>>> import numpy as np
>>> from numpy import linalg as LA
>>> np.set_printoptions(precision=2, suppress=True, linewidth=100)
>>> K = np.load("a.npy")
>>> K
array([[ 2,  0,  0,  0,  0,  0],
       [ 0,  1,  0,  0,  0,  0],
       [ 0,  0,  0,  0,  0,  0],
       [ 0,  0,  0, -1,  0,  0],
       [ 0,  0,  0,  0, -2,  0],
       [ 0,  0,  0,  0,  0, -2]])
>>> np.diff(K, axis=0)
array([[-2,  1,  0,  0,  0,  0],
       [ 0, -1,  0,  0,  0,  0],
       [ 0,  0,  0, -1,  0,  0],
       [ 0,  0,  0,  1, -2,  0],
       [ 0,  0,  0,  0,  2, -2]])
>>> LA.rank(K)
Traceback (most recent call last):
  File "<python-input-6>", line 1, in <module>
    LA.rank(K)
    ^^^^^^^
AttributeError: module 'numpy.linalg' has no attribute 'rank'
>>> m1 = np.loadtxt("mat.csv", delimiter=",")
>>> m1
array([[-1.31, -2.73,  0.29,  0.24,  1.37, -0.34,  0.05,  0.49, -1.72],
       [ 0.16, -0.63, -1.34,  1.53,  0.24, -0.18, -1.13,  0.06, -0.64],
       [-0.47, -0.97, -2.28, -2.05,  0.17,  0.46,  0.16, -0.85,  2.85],
       [-0.48,  1.  ,  1.72, -2.07,  0.18,  0.29,  1.8 , -0.58,  1.52],
       [ 1.05,  0.49, -1.07,  0.06, -1.88, -0.47, -0.44, -1.08,  2.51],
       [-0.63, -2.49,  0.59, -0.62,  1.58, -0.2 ,  0.52,  0.51, -0.64],
       [-1.52, -0.9 , -1.05, -0.94,  0.93,  0.23,  0.51,  0.16, -0.13],
       [-1.94,  0.38,  0.77,  0.41,  1.2 , -0.13,  1.33, -0.32, -2.84],
       [-0.7 , -1.54, -0.21,  0.18,  0.77, -0.03, -1.42,  1.15, -1.65],
       [ 0.47, -1.16,  2.71,  1.01,  0.78, -0.39,  0.17,  1.54, -2.06],
       [-0.72,  1.63, -1.22, -2.91, -0.43,  0.88,  0.77, -1.23,  3.55],
       [-0.85, -0.17, -0.38, -0.3 ,  0.02,  0.  ,  0.87, -0.69, -0.05],
       [ 1.31, -1.01, -0.68,  0.35,  0.12, -0.05, -1.2 ,  0.19, -0.29],
       [-0.77,  2.97,  1.08, -0.41,  0.52,  0.22,  2.3 , -1.02, -0.58],
       [-0.01, -2.09, -1.11,  1.71,  1.08, -0.59, -0.47,  0.14, -2.87],
       [ 0.33, -0.51, -0.29, -0.07,  0.83,  0.  ,  0.09,  0.17,  0.32],
       [ 0.67, -1.3 , -2.8 , -1.68, -0.24, -0.07, -0.7 , -0.62,  2.68],
       [-1.92,  0.75, -2.49, -0.81, -0.56,  0.72,  0.75, -1.32,  1.87],
       [-0.9 ,  2.09,  1.78,  1.01,  1.05,  0.  ,  0.27,  0.74, -3.  ],
       [ 0.99, -0.36,  0.82, -0.4 ,  0.09, -0.46,  0.73,  0.2 ,  0.96],
       [ 1.46,  3.1 ,  2.84,  1.91, -0.41, -0.34, -0.3 ,  1.41, -1.1 ],
       [-0.49,  2.03, -2.18, -1.87,  0.56,  0.82,  1.69, -1.83,  1.24],
       [ 0.09, -0.12, -2.25, -0.18, -1.27,  0.11, -1.28, -0.33,  1.87],
       [ 0.09, -0.37,  1.66,  1.08,  0.37, -0.4 ,  1.14, -0.15, -2.45],
       [-0.57, -0.46, -0.59, -0.07, -0.55, -0.14, -0.01, -0.01,  0.55],
       [ 0.46,  1.08,  0.26,  0.59, -0.08,  0.38, -1.2 ,  0.69, -0.75],
       [ 0.96,  1.58,  2.03, -1.49, -2.02,  0.63,  1.22, -0.59,  4.03],
       [-0.51, -0.2 , -1.65, -3.37,  0.01,  1.02,  0.63, -0.86,  2.75]])
>>> left, s, vt = LA.svd(m1, full_matrices=False)
>>> (s > 1e-8).sum()
np.int64(9)
>>> np.round(vt @ vt.T, 2) + 0
array([[1., 0., 0., 0., 0., 0., 0., 0., 0.],
       [0., 1., 0., 0., 0., 0., 0., 0., 0.],
       [0., 0., 1., 0., 0., 0., 0., 0., 0.],
       [0., 0., 0., 1., 0., 0., 0., 0., 0.],
       [0., 0., 0., 0., 1., 0., 0., 0., 0.],
       [0., 0., 0., 0., 0., 1., 0., 0., 0.],
       [0., 0., 0., 0., 0., 0., 1., 0., 0.],
       [0., 0., 0., 0., 0., 0., 0., 1., 0.],
       [0., 0., 0., 0., 0., 0., 0., 0., 1.]])
>>> def softmax(z):
...     e = np.exp(z - z.max(axis=-1, keepdims=True))
...     return e / e.sum(axis=-1, keepdims=True)
... 
>>> np.round(softmax(10 * m1[20]), 2) + 0
array([0.  , 0.93, 0.07, 0.  , 0.  , 0.  , 0.  , 0.  , 0.  ])
>>> softmax(m1).sum(axis=1)
array([1., 1., 1., 1., 1., 1., 1., 1., 1., 1., 1., 1., 1., 1., 1., 1., 1., 1., 1., 1., 1., 1., 1.,
       1., 1., 1., 1., 1.])
>>> softmax(m1[20])
array([0.08, 0.39, 0.3 , 0.12, 0.01, 0.01, 0.01, 0.07, 0.01])
>>> softmax(m1[20] + -3)
array([0.08, 0.39, 0.3 , 0.12, 0.01, 0.01, 0.01, 0.07, 0.01])
>>> S = m1 @ m1.T / np.sqrt(9)
>>> softmax(S).round(6).argmax(axis=1)
array([ 0, 14, 27, 26,  4,  0,  6,  7, 14,  9, 10, 17, 14, 13, 14, 16, 16, 17, 18, 26, 20, 21, 16,
       23,  2, 20, 26, 27])
>>> hat = m1 @ LA.solve(m1.T @ m1, m1.T)
>>> np.allclose(hat @ hat, hat)
True
>>> np.round(LA.eigvalsh(hat), 2) + 0
array([0., 0., 0., 0., 0., 0., 0., 0., 0., 0., 0., 0., 0., 0., 0., 0., 0., 0., 0., 1., 1., 1., 1.,
       1., 1., 1., 1., 1.])
>>> np.diag(hat)
array([0.29, 0.35, 0.2 , 0.31, 0.46, 0.29, 0.31, 0.29, 0.28, 0.27, 0.29, 0.09, 0.25, 0.31, 0.27,
       0.26, 0.35, 0.5 , 0.31, 0.33, 0.51, 0.49, 0.2 , 0.33, 0.21, 0.25, 0.58, 0.42])
>>> x = np.array([2, -3, -1, 1, -2, -4, -2, 5, 4])
>>> rhs = m1 @ x
>>> coef, lr = np.zeros(9), 1 / LA.norm(m1, 2) ** 2
>>> for i in range(20):
...     coef -= lr * m1.T @ (m1 @ coef - rhs)
...     if i % 5 == 0: print(i, round(LA.norm(m1 @ coef - rhs), 2))
... 
0 37.9
5 10.25
10 6.29
15 5.51
>>> round(float(LA.cond(m1)), 2)
18.88
>>> coef.round(2) + 0
array([ 2.79, -3.58,  0.  ,  0.89, -1.91, -1.03, -3.3 ,  2.11,  3.24])
>>> rng = np.random.default_rng(202683)
>>> labels = rng.permutation(6)
>>> labels
array([5, 2, 3, 4, 0, 1])
>>> M2 = K[labels][:, labels]
>>> M2
array([[-2,  0,  0,  0,  0,  0],
       [ 0,  0,  0,  0,  0,  0],
       [ 0,  0, -1,  0,  0,  0],
       [ 0,  0,  0, -2,  0,  0],
       [ 0,  0,  0,  0,  2,  0],
       [ 0,  0,  0,  0,  0,  1]])
>>> np.sort(np.abs(LA.eigvals(M2)))
array([0., 1., 1., 2., 2., 2.])
>>> np.trace(M2)
np.int64(-2)
>>> mat = np.array([[0, -3, 2, 2], [3, 0, 1, 3], [-2, -1, 0, -3], [-2, -3, 3, 0]])
>>> mat
array([[ 0, -3,  2,  2],
       [ 3,  0,  1,  3],
       [-2, -1,  0, -3],
       [-2, -3,  3,  0]])
>>> # antisymmetric, zero diagonal
>>> np.round(softmax(mat[3] + -1), 2) + 0
array([0.01, 0.  , 0.94, 0.05])
>>> S = mat @ mat.T / np.sqrt(4)
>>> np.round(softmax(S + np.triu(np.full(S.shape, -np.inf), 1)), 2) + 0
array([[1.  , 0.  , 0.  , 0.  ],
       [0.  , 1.  , 0.  , 0.  ],
       [0.  , 0.  , 1.  , 0.  ],
       [0.03, 0.  , 0.  , 0.97]])
>>> np.round(softmax(S), 2) + 0
array([[0.73, 0.01, 0.  , 0.27],
       [0.  , 1.  , 0.  , 0.  ],
       [0.  , 0.  , 0.97, 0.03],
       [0.03, 0.  , 0.  , 0.97]])
>>> softmax(S).round(6).argmax(axis=1)
array([0, 1, 2, 3])
>>> hat = np.triu(np.array([[1, 1, 0, 0], [0, -1, 2, -2], [-3, 2, 3, 0], [2, 1, 3, 2]]), 1) + np.eye(4)
>>> M2 = hat @ mat @ LA.inv(hat)
>>> M2
array([[ 3., -6., 15., -7.],
       [ 3.,  1., -7., -1.],
       [-2.,  1., -2., -1.],
       [-2., -1.,  5., -2.]])
>>> hat @ mat - mat @ hat
array([[ 3.,  0.,  7., -3.],
       [ 0.,  1., -6., -6.],
       [ 0.,  2.,  2., -2.],
       [ 0.,  2.,  6., -6.]])
>>> r0 = np.array([0, -2, -3])
>>> np.polyval(r0, M2[3])
array([  1.,  -1., -13.,   1.])
>>> np.convolve(M2[3], r0)
array([  0.,   4.,   8.,  -7., -11.,   6.])
>>> W1 = np.array([[0, 4, 0, 1], [-1, 0, 1, 1], [-4, 0, -1, 2], [-4, 2, 0, 4]])
>>> coef = np.array([1, 3, 1, 0])
>>> H = np.maximum(mat @ W1 + coef, 0)
>>> H
array([[ 0,  7,  0,  9],
       [ 0, 21,  0, 17],
       [14,  0,  0,  0],
       [ 0,  0,  0,  1]])
>>> (H > 0).mean(axis=0)
array([0.25, 0.5 , 0.  , 0.75])
>>> W2 = np.array([[-3, -1, -2], [-1, 1, 1], [-3, -1, -2], [-3, -1, 0]])
>>> (H @ W2).round(6).argmax(axis=1)
array([2, 2, 1, 2])
>>> W1 @ W2
array([[-7,  3,  4],
       [-3, -1,  0],
       [ 9,  3, 10],
       [-2,  2, 10]])
>>> M2 = np.array([[2, 0, 3, 1, 3, 0, 2],
...     [1, 2, 0, 0, 3, 0, 1],
...     [0, 2, 2, 1, 1, 0, 1],
...     [2, 1, 2, 3, 0, 1, 1],
...     [1, 1, 3, 0, 2, 2, 3],
...     [1, 0, 2, 2, 1, 3, 2],
...     [2, 0, 2, 3, 0, 1, 2],
...     [0, 1, 1, 1, 3, 2, 2]])
>>> J = M2.T @ M2
>>> J
array([[15,  5, 19, 16, 12,  9, 16],
       [ 5, 11, 10,  6, 13,  5, 10],
       [19, 10, 35, 22, 22, 18, 29],
       [16,  6, 22, 25,  9, 14, 18],
       [12, 13, 22,  9, 33, 13, 24],
       [ 9,  5, 18, 14, 13, 19, 19],
       [16, 10, 29, 18, 24, 19, 28]])
>>> x = np.array([2, 0, 1, -3, 0, 0, 1])
>>> rhs = J @ x
>>> rhs
array([17, 12, 36, -3, 43, 13, 35])
>>> np.round(LA.solve(J, J[:, 1]), 2) + 0
array([0., 1., 0., 0., 0., 0., 0.])
>>> np.round(LA.solve(J, 5 * rhs), 2) + 0
array([ 10.,   0.,   5., -15.,   0.,   0.,   5.])
>>> theta = np.radians(15)
>>> Rm = np.eye(7)
>>> Rm[4, 4] = Rm[1, 1] = np.cos(theta)
>>> Rm[4, 1], Rm[1, 4] = -np.sin(theta), np.sin(theta)
>>> Rm
array([[ 1.  ,  0.  ,  0.  ,  0.  ,  0.  ,  0.  ,  0.  ],
       [ 0.  ,  0.97,  0.  ,  0.  ,  0.26,  0.  ,  0.  ],
       [ 0.  ,  0.  ,  1.  ,  0.  ,  0.  ,  0.  ,  0.  ],
       [ 0.  ,  0.  ,  0.  ,  1.  ,  0.  ,  0.  ,  0.  ],
       [ 0.  , -0.26,  0.  ,  0.  ,  0.97,  0.  ,  0.  ],
       [ 0.  ,  0.  ,  0.  ,  0.  ,  0.  ,  1.  ,  0.  ],
       [ 0.  ,  0.  ,  0.  ,  0.  ,  0.  ,  0.  ,  1.  ]])
>>> M2 = J @ Rm.T
>>> np.allclose(LA.norm(J, axis=1), LA.norm(M2, axis=1))
True
>>> x = np.ones(7)
>>> for _ in range(7):
...     x = J @ x
...     x /= LA.norm(x)
...     print(round(x @ J @ x, 2))
... 
120.51
120.53
120.53
120.53
120.53
120.53
120.53
>>> x
array([0.3 , 0.19, 0.51, 0.35, 0.41, 0.32, 0.47])
>>> data = np.load("case13.npy")
>>> data
array([[3., 1., 0., 0., 0., 0., 0., 0., 0., 0.],
       [0., 3., 1., 0., 0., 0., 0., 0., 0., 0.],
       [0., 0., 3., 1., 0., 0., 0., 0., 0., 0.],
       [0., 0., 0., 3., 1., 0., 0., 0., 0., 0.],
       [0., 0., 0., 0., 3., 1., 0., 0., 0., 0.],
       [0., 0., 0., 0., 0., 3., 1., 0., 0., 0.],
       [0., 0., 0., 0., 0., 0., 3., 1., 0., 0.],
       [0., 0., 0., 0., 0., 0., 0., 3., 1., 0.],
       [0., 0., 0., 0., 0., 0., 0., 0., 3., 1.],
       [0., 0., 0., 0., 0., 0., 0., 0., 0., 3.]])
>>> q, Rm = LA.qr(data)
>>> q.shape, Rm.shape
((10, 10), (10, 10))
>>> abs(Rm[0, 0]), np.round(LA.norm(data[:, 0]), 2)
(np.float64(3.0), np.float64(3.0))
>>> E = np.loadtxt("w.csv", delimiter=",")
>>> E
array([[ 1.,  0., -3., -2., -1.,  1.,  2.,  3.,  1.,  0.],
       [ 1., 31.,  1., -2.,  0., -1.,  0., -2.,  1., -2.],
       [-2.,  2.,  3.,  0., -1., -2., -1.,  3., -3.,  0.],
       [-3., -3.,  2., 22., -2.,  0., -1.,  0., -1.,  3.],
       [ 0., -2.,  2.,  0., 20.,  3.,  1., -3.,  1., -2.],
       [ 0., -1.,  3., -1.,  0., 28., -2., -2.,  2., -2.],
       [ 1., -2., -3.,  0., -2.,  1., -1.,  3., -1.,  3.],
       [ 3.,  3., -3., -3., -2., -2.,  3., -2.,  2.,  2.],
       [-3.,  0.,  3.,  2.,  3.,  3.,  1.,  3., 18.,  0.],
       [ 3., -3.,  2.,  2.,  2.,  3., -2., -1.,  1., 30.]])
>>> r0 = np.array([-6, -7])
>>> np.correlate(E[3], E[5], "full")
array([   6.,    0.,   -4.,  -28.,  -34., -136.,   21.,  612.,  -60.,  -19.,   46.,  -32.,  -31.,
         81.,    2.,   -6.,   10.,   -3.,    0.])
>>> M2 = E / np.sqrt((E ** 2).mean(axis=1, keepdims=True))
>>> LA.matrix_rank(E - E.mean(axis=1, keepdims=True))
np.int64(9)
>>> LA.matrix_rank(M2) == LA.matrix_rank(E)
np.True_
